% ipython --no-banner

In [1]: import numpy as np

In [2]: from numpy import linalg as LA

In [3]: np.set_printoptions(suppress=True, linewidth=100)

In [4]: th = np.deg2rad(72)

In [5]: feats = np.eye(11)

In [6]: feats[np.ix_([3, 4], [3, 4])] = [[np.cos(th), -np.sin(th)], [np.sin(th), np.cos(th)]]

In [7]: feats.round(3)
Out[7]: 
array([[ 1.   ,  0.   ,  0.   ,  0.   ,  0.   ,  0.   ,  0.   ,  0.   ,  0.   ,  0.   ,  0.   ],
       [ 0.   ,  1.   ,  0.   ,  0.   ,  0.   ,  0.   ,  0.   ,  0.   ,  0.   ,  0.   ,  0.   ],
       [ 0.   ,  0.   ,  1.   ,  0.   ,  0.   ,  0.   ,  0.   ,  0.   ,  0.   ,  0.   ,  0.   ],
       [ 0.   ,  0.   ,  0.   ,  0.309, -0.951,  0.   ,  0.   ,  0.   ,  0.   ,  0.   ,  0.   ],
       [ 0.   ,  0.   ,  0.   ,  0.951,  0.309,  0.   ,  0.   ,  0.   ,  0.   ,  0.   ,  0.   ],
       [ 0.   ,  0.   ,  0.   ,  0.   ,  0.   ,  1.   ,  0.   ,  0.   ,  0.   ,  0.   ,  0.   ],
       [ 0.   ,  0.   ,  0.   ,  0.   ,  0.   ,  0.   ,  1.   ,  0.   ,  0.   ,  0.   ,  0.   ],
       [ 0.   ,  0.   ,  0.   ,  0.   ,  0.   ,  0.   ,  0.   ,  1.   ,  0.   ,  0.   ,  0.   ],
       [ 0.   ,  0.   ,  0.   ,  0.   ,  0.   ,  0.   ,  0.   ,  0.   ,  1.   ,  0.   ,  0.   ],
       [ 0.   ,  0.   ,  0.   ,  0.   ,  0.   ,  0.   ,  0.   ,  0.   ,  0.   ,  1.   ,  0.   ],
       [ 0.   ,  0.   ,  0.   ,  0.   ,  0.   ,  0.   ,  0.   ,  0.   ,  0.   ,  0.   ,  1.   ]])

In [8]: q, Rm = LA.qr(feats)

In [9]: q.round(3)
Out[9]: 
array([[ 1.   ,  0.   ,  0.   ,  0.   ,  0.   ,  0.   ,  0.   ,  0.   ,  0.   ,  0.   ,  0.   ],
       [-0.   ,  1.   ,  0.   ,  0.   ,  0.   ,  0.   ,  0.   ,  0.   ,  0.   ,  0.   ,  0.   ],
       [-0.   , -0.   ,  1.   ,  0.   ,  0.   ,  0.   ,  0.   ,  0.   ,  0.   ,  0.   ,  0.   ],
       [-0.   , -0.   , -0.   , -0.309, -0.951,  0.   ,  0.   ,  0.   ,  0.   ,  0.   ,  0.   ],
       [-0.   , -0.   , -0.   , -0.951,  0.309,  0.   ,  0.   ,  0.   ,  0.   ,  0.   ,  0.   ],
       [-0.   , -0.   , -0.   , -0.   , -0.   ,  1.   ,  0.   ,  0.   ,  0.   ,  0.   ,  0.   ],
       [-0.   , -0.   , -0.   , -0.   , -0.   , -0.   ,  1.   ,  0.   ,  0.   ,  0.   ,  0.   ],
       [-0.   , -0.   , -0.   , -0.   , -0.   , -0.   , -0.   ,  1.   ,  0.   ,  0.   ,  0.   ],
       [-0.   , -0.   , -0.   , -0.   , -0.   , -0.   , -0.   , -0.   ,  1.   ,  0.   ,  0.   ],
       [-0.   , -0.   , -0.   , -0.   , -0.   , -0.   , -0.   , -0.   , -0.   ,  1.   ,  0.   ],
       [-0.   , -0.   , -0.   , -0.   , -0.   , -0.   , -0.   , -0.   , -0.   , -0.   ,  1.   ]])

In [10]: np.round(q @ Rm, 3)
Out[10]: 
array([[ 1.   ,  0.   ,  0.   ,  0.   ,  0.   ,  0.   ,  0.   ,  0.   ,  0.   ,  0.   ,  0.   ],
       [ 0.   ,  1.   ,  0.   ,  0.   ,  0.   ,  0.   ,  0.   ,  0.   ,  0.   ,  0.   ,  0.   ],
       [ 0.   ,  0.   ,  1.   ,  0.   ,  0.   ,  0.   ,  0.   ,  0.   ,  0.   ,  0.   ,  0.   ],
       [ 0.   ,  0.   ,  0.   ,  0.309, -0.951,  0.   ,  0.   ,  0.   ,  0.   ,  0.   ,  0.   ],
       [ 0.   ,  0.   ,  0.   ,  0.951,  0.309,  0.   ,  0.   ,  0.   ,  0.   ,  0.   ,  0.   ],
       [ 0.   ,  0.   ,  0.   ,  0.   ,  0.   ,  1.   ,  0.   ,  0.   ,  0.   ,  0.   ,  0.   ],
       [ 0.   ,  0.   ,  0.   ,  0.   ,  0.   ,  0.   ,  1.   ,  0.   ,  0.   ,  0.   ,  0.   ],
       [ 0.   ,  0.   ,  0.   ,  0.   ,  0.   ,  0.   ,  0.   ,  1.   ,  0.   ,  0.   ,  0.   ],
       [ 0.   ,  0.   ,  0.   ,  0.   ,  0.   ,  0.   ,  0.   ,  0.   ,  1.   ,  0.   ,  0.   ],
       [ 0.   ,  0.   ,  0.   ,  0.   ,  0.   ,  0.   ,  0.   ,  0.   ,  0.   ,  1.   ,  0.   ],
       [ 0.   ,  0.   ,  0.   ,  0.   ,  0.   ,  0.   ,  0.   ,  0.   ,  0.   ,  0.   ,  1.   ]])

In [11]: q.shape, Rm.shape
Out[11]: ((11, 11), (11, 11))

In [12]: np.trace(q @ q.T)
Out[12]: np.float64(11.0)

In [13]: np.round(q.T @ q, 3) + 0
Out[13]: 
array([[1., 0., 0., 0., 0., 0., 0., 0., 0., 0., 0.],
       [0., 1., 0., 0., 0., 0., 0., 0., 0., 0., 0.],
       [0., 0., 1., 0., 0., 0., 0., 0., 0., 0., 0.],
       [0., 0., 0., 1., 0., 0., 0., 0., 0., 0., 0.],
       [0., 0., 0., 0., 1., 0., 0., 0., 0., 0., 0.],
       [0., 0., 0., 0., 0., 1., 0., 0., 0., 0., 0.],
       [0., 0., 0., 0., 0., 0., 1., 0., 0., 0., 0.],
       [0., 0., 0., 0., 0., 0., 0., 1., 0., 0., 0.],
       [0., 0., 0., 0., 0., 0., 0., 0., 1., 0., 0.],
       [0., 0., 0., 0., 0., 0., 0., 0., 0., 1., 0.],
       [0., 0., 0., 0., 0., 0., 0., 0., 0., 0., 1.]])
